$ python -q
>>> import numpy as np
>>> import numpy.linalg as la
>>> np.set_printoptions(precision=3, suppress=True, linewidth=160)
>>> def rd(a):
...     return np.round(a, 3) + 0
... 
>>> mat = np.array([[-2, 2, 0, 0, 0, 0],
...     [0, 1, 0, 0, 0, 0],
...     [-2, -1, 0, 0, 0, 0],
...     [0, 0, -2, 2, 0, 0],
...     [0, 0, 0, 1, 0, 0],
...     [0, 0, -2, -1, 0, 0],
...     [0, 0, 0, 0, -2, 2],
...     [0, 0, 0, 0, 0, 1],
...     [0, 0, 0, 0, -2, -1]])
>>> x0 = np.array([3, 0, 2, 0, 1, 0])
>>> target = mat @ x0
>>> rd(la.pinv(mat) @ mat)
array([[1., 0., 0., 0., 0., 0.],
       [0., 1., 0., 0., 0., 0.],
       [0., 0., 1., 0., 0., 0.],
       [0., 0., 0., 1., 0., 0.],
       [0., 0., 0., 0., 1., 0.],
       [0., 0., 0., 0., 0., 1.]])
>>> rd(la.lstsq(mat, target)[0])
array([3., 0., 2., 0., 1., 0.])
>>> rng = np.random.default_rng(998)
>>> target = target + 0.1 * rng.normal(size=9)
>>> rd(target)
array([-5.9  , -0.052, -5.925, -4.014, -0.045, -3.991, -1.946, -0.056, -1.885])
>>> beta, *_ = la.lstsq(mat, target)
>>> rd(mat.T @ (target - mat @ beta))
array([0., 0., 0., 0., 0., 0.])
>>> [round(float(la.norm(la.solve(mat.T @ mat + lam * np.eye(6), mat.T @ target))), 2) for lam in (0, 1, 10, 100)]
[3.69, 3.26, 1.63, 0.28]
>>> hat = mat @ la.solve(mat.T @ mat, mat.T)
>>> np.allclose(hat @ hat, hat)
True
>>> print(rd(hat))
[[ 0.909  0.273  0.091  0.     0.     0.     0.     0.     0.   ]
 [ 0.273  0.182 -0.273  0.     0.     0.     0.     0.     0.   ]
 [ 0.091 -0.273  0.909  0.     0.     0.     0.     0.     0.   ]
 [ 0.     0.     0.     0.909  0.273  0.091  0.     0.     0.   ]
 [ 0.     0.     0.     0.273  0.182 -0.273  0.     0.     0.   ]
 [ 0.     0.     0.     0.091 -0.273  0.909  0.     0.     0.   ]
 [ 0.     0.     0.     0.     0.     0.     0.909  0.273  0.091]
 [ 0.     0.     0.     0.     0.     0.     0.273  0.182 -0.273]
 [ 0.     0.     0.     0.     0.     0.     0.091 -0.273  0.909]]
>>> m1 = np.load("layer3.npy")
>>> m1
array([[ 4,  5,  6,  7,  8,  9, 10, 11],
       [12, 13, 14, 15, 16, 17, 18, 19],
       [20, 21, 22, 23, 24, 25, 26, 27],
       [28, 29, 30, 31, 32, 33, 34, 35],
       [36, 37, 38, 39, 40, 41, 42, 43],
       [44, 45, 46, 47, 48, 49, 50, 51],
       [52, 53, 54, 55, 56, 57, 58, 59],
       [60, 61, 62, 63, 64, 65, 66, 67],
       [68, 69, 70, 71, 72, 73, 74, 75],
       [76, 77, 78, 79, 80, 81, 82, 83]])
>>> # looks like rank 2
>>> rk = la.matrix_rank(m1)
>>> rk
np.int64(2)
>>> null = la.svd(m1)[2][rk:].T
>>> print([int(la.matrix_rank(m1[:, :j + 1])) for j in range(8)])
[1, 2, 2, 2, 2, 2, 2, 2]
>>> np.allclose(m1 @ null, 0)
True
